% ipython --no-banner

In [1]: import numpy as np

In [2]: from numpy import linalg as LA

In [3]: np.set_printoptions(precision=3, suppress=True, linewidth=120, floatmode="fixed")

In [4]: def rd(a):
   ...:     return np.round(a, 3) + 0
   ...: 

In [5]: F = np.load("block3.npy")

In [6]: rd(F)
Out[6]: 
array([[-0.128,  0.240, -0.807, -0.002,  0.124, -0.063, -0.033, -0.109,  0.392, -0.070, -0.158, -0.242],
       [ 0.385, -0.365, -0.183,  0.252, -0.284, -0.330,  0.278, -0.336, -0.194, -0.288, -0.337,  0.085],
       [-0.224, -0.349, -0.325, -0.026, -0.314,  0.012, -0.318,  0.586, -0.300, -0.281,  0.099,  0.002],
       [ 0.000,  0.059, -0.132, -0.547,  0.162, -0.536, -0.120, -0.278, -0.350, -0.010,  0.387,  0.048],
       [-0.256, -0.378,  0.294, -0.059, -0.144, -0.337, -0.308, -0.159,  0.645, -0.171,  0.039, -0.022],
       [-0.128,  0.536,  0.223, -0.314, -0.242, -0.236,  0.066,  0.225, -0.006, -0.315, -0.519,  0.104],
       [ 0.289, -0.333, -0.027, -0.316,  0.282, -0.143, -0.163,  0.290,  0.042,  0.485, -0.504, -0.059],
       [-0.160, -0.144,  0.094, -0.345, -0.275,  0.358, -0.015, -0.344, -0.200,  0.000, -0.174, -0.658],
       [ 0.224,  0.083,  0.199,  0.270,  0.520, -0.115, -0.301,  0.091, -0.132, -0.470, -0.042, -0.456],
       [ 0.577,  0.192,  0.022, -0.059, -0.429, -0.155,  0.069,  0.278,  0.247,  0.115,  0.354, -0.369],
       [ 0.449,  0.077, -0.080, -0.241, -0.080,  0.439, -0.522, -0.231,  0.096, -0.234, -0.033,  0.372],
       [-0.096,  0.269,  0.010,  0.426, -0.288, -0.229, -0.559, -0.194, -0.225,  0.425, -0.132, -0.044]])

In [7]: # keeps lengths

In [8]: vec = np.array([2, 0, 1, 0, 2, 1, -2, -1, -1, 2, 0, -2])

In [9]: rhs = F @ vec

In [10]: rd(rhs)
Out[10]: array([-0.751, -1.082, -1.606,  0.409, -1.013, -1.940,  2.053,  1.472,  2.188,  0.466,  1.063,  1.487])

In [11]: rd(LA.solve(F, F[:, 2]))
Out[11]: array([0.000, 0.000, 1.000, 0.000, 0.000, 0.000, 0.000, 0.000, 0.000, 0.000, 0.000, 0.000])

In [12]: np.allclose(F @ F.T, F.T @ F)
Out[12]: True

In [13]: np.allclose(F, F.T)
Out[13]: False

In [14]: rd(np.abs(LA.eigvals(F)).max())
Out[14]: np.float64(1.0)

In [15]: rd(np.sort(np.abs(LA.eigvals(F))))
Out[15]: array([1.000, 1.000, 1.000, 1.000, 1.000, 1.000, 1.000, 1.000, 1.000, 1.000, 1.000, 1.000])

In [16]: rd(LA.det(F))
Out[16]: np.float64(-1.0)
